$ ipython --no-banner

In [1]: import numpy as np

In [2]: from numpy import linalg as LA

In [3]: np.set_printoptions(precision=1, suppress=True, linewidth=120, floatmode="fixed")

In [4]: tidy = lambda a: np.round(a, 1) + 0

In [5]: feats = np.load("layer8.npy")

In [6]: feats
Out[6]: 
array([[ 0.0, -1.0, -1.0,  0.0, -1.0],
       [-1.0,  0.0, -1.0,  0.0, -1.0],
       [-1.0, -1.0,  0.0,  0.0, -1.0],
       [ 0.0,  0.0,  0.0,  0.0,  0.0],
       [-1.0, -1.0, -1.0,  0.0,  0.0]])

In [7]: tidy(LA.det(feats[::-1]))
Out[7]: np.float64(0.0)

In [8]: np.einsum("ij,ji->", feats, feats)
Out[8]: np.float64(12.0)

In [9]: np.kron(np.eye(2, dtype=int), feats)
Out[9]: 
array([[ 0.0, -1.0, -1.0,  0.0, -1.0,  0.0, -0.0, -0.0,  0.0, -0.0],
       [-1.0,  0.0, -1.0,  0.0, -1.0, -0.0,  0.0, -0.0,  0.0, -0.0],
       [-1.0, -1.0,  0.0,  0.0, -1.0, -0.0, -0.0,  0.0,  0.0, -0.0],
       [ 0.0,  0.0,  0.0,  0.0,  0.0,  0.0,  0.0,  0.0,  0.0,  0.0],
       [-1.0, -1.0, -1.0,  0.0,  0.0, -0.0, -0.0, -0.0,  0.0,  0.0],
       [ 0.0, -0.0, -0.0,  0.0, -0.0,  0.0, -1.0, -1.0,  0.0, -1.0],
       [-0.0,  0.0, -0.0,  0.0, -0.0, -1.0,  0.0, -1.0,  0.0, -1.0],
       [-0.0, -0.0,  0.0,  0.0, -0.0, -1.0, -1.0,  0.0,  0.0, -1.0],
       [ 0.0,  0.0,  0.0,  0.0,  0.0,  0.0,  0.0,  0.0,  0.0,  0.0],
       [-0.0, -0.0, -0.0,  0.0,  0.0, -1.0, -1.0, -1.0,  0.0,  0.0]])

In [10]: left, sig, vt = LA.svd(feats)

In [11]: evecs = vt[:(sig > 1e-8).sum()]

In [12]: rng = np.random.default_rng(718)

In [13]: vec = feats[0] + -3 * feats[1] + rng.integers(2) * np.eye(5)[0]

In [14]: vec
Out[14]: array([ 4.0, -1.0,  2.0,  0.0,  2.0])

In [15]: tidy(np.diag(evecs.T @ evecs))
Out[15]: array([1.0, 1.0, 1.0, 0.0, 1.0])

In [16]: np.allclose(evecs.T @ evecs @ vec, vec)
Out[16]: True

In [17]: W0 = np.load("data.npy")

In [18]: W0
Out[18]: 
array([[ 1.1,  4.1,  0.0, -0.4],
       [ 0.9,  4.0,  0.4,  0.6],
       [ 1.2,  3.6, -0.1,  0.4],
       [ 0.7,  4.4, -0.1,  0.3],
       [ 0.5,  4.0, -0.1, -0.2],
       [ 0.7,  3.9, -0.4,  0.3],
       [ 1.0,  3.8, -0.3, -0.9],
       [-0.3,  4.3,  0.0, -0.1],
       [ 0.6,  3.3,  0.2,  0.3],
       [ 0.3,  4.2,  0.2,  0.1],
       [-0.2,  3.8, -0.2,  0.3],
       [-0.4,  4.0,  0.8,  0.6],
       [ 0.1,  4.3,  0.2, -0.1],
       [-0.1,  4.1,  0.2,  0.2]])

In [19]: dist = LA.norm(W0[:, None] - W0[None], axis=-1)

In [20]: dist.shape
Out[20]: (14, 14)

In [21]: tidy(LA.norm(W0, axis=1))
Out[21]: array([4.3, 4.2, 3.8, 4.5, 4.0, 4.0, 4.0, 4.3, 3.4, 4.2, 3.8, 4.1, 4.3, 4.1])

In [22]: dist.mean(axis=1).argmax()
Out[22]: np.int64(6)

In [23]: tidy(dist[12])
Out[23]: array([1.1, 1.1, 1.4, 0.8, 0.6, 1.0, 1.4, 0.4, 1.2, 0.3, 0.8, 1.1, 0.0, 0.4])

In [24]: np.flatnonzero(dist[12] < dist.mean() / 2)
Out[24]: array([ 7,  9, 12, 13])

In [25]: LA.matrix_rank(dist ** 2)
Out[25]: np.int64(6)

In [26]: (dist + 1e9 * np.eye(14)).round(6).argmin(axis=1)
Out[26]: array([ 4,  2,  5,  9,  9,  3,  0, 12,  2, 12, 13, 13,  9, 12])

In [27]: vec = np.array([2, 3, 3, -2])

In [28]: target = W0 @ vec

In [29]: tidy(LA.pinv(W0) @ W0)
Out[29]: 
array([[1.0, 0.0, 0.0, 0.0],
       [0.0, 1.0, 0.0, 0.0],
       [0.0, 0.0, 1.0, 0.0],
       [0.0, 0.0, 0.0, 1.0]])

In [30]: target = target + 0.3 * rng.normal(size=14)

In [31]: tidy(target)
Out[31]: array([15.5, 13.9, 12.1, 14.5, 13.5, 10.8, 14.1, 12.5, 11.5, 13.3,  9.6, 12.2, 14.4, 12.6])

In [32]: c, *_ = LA.lstsq(W0, target)

In [33]: tidy(c)
Out[33]: array([ 2.1,  3.0,  3.2, -2.1])

In [34]: tidy(W0.T @ (target - W0 @ c))
Out[34]: array([0.0, 0.0, 0.0, 0.0])

In [35]: c.round()
Out[35]: array([ 2.0,  3.0,  3.0, -2.0])
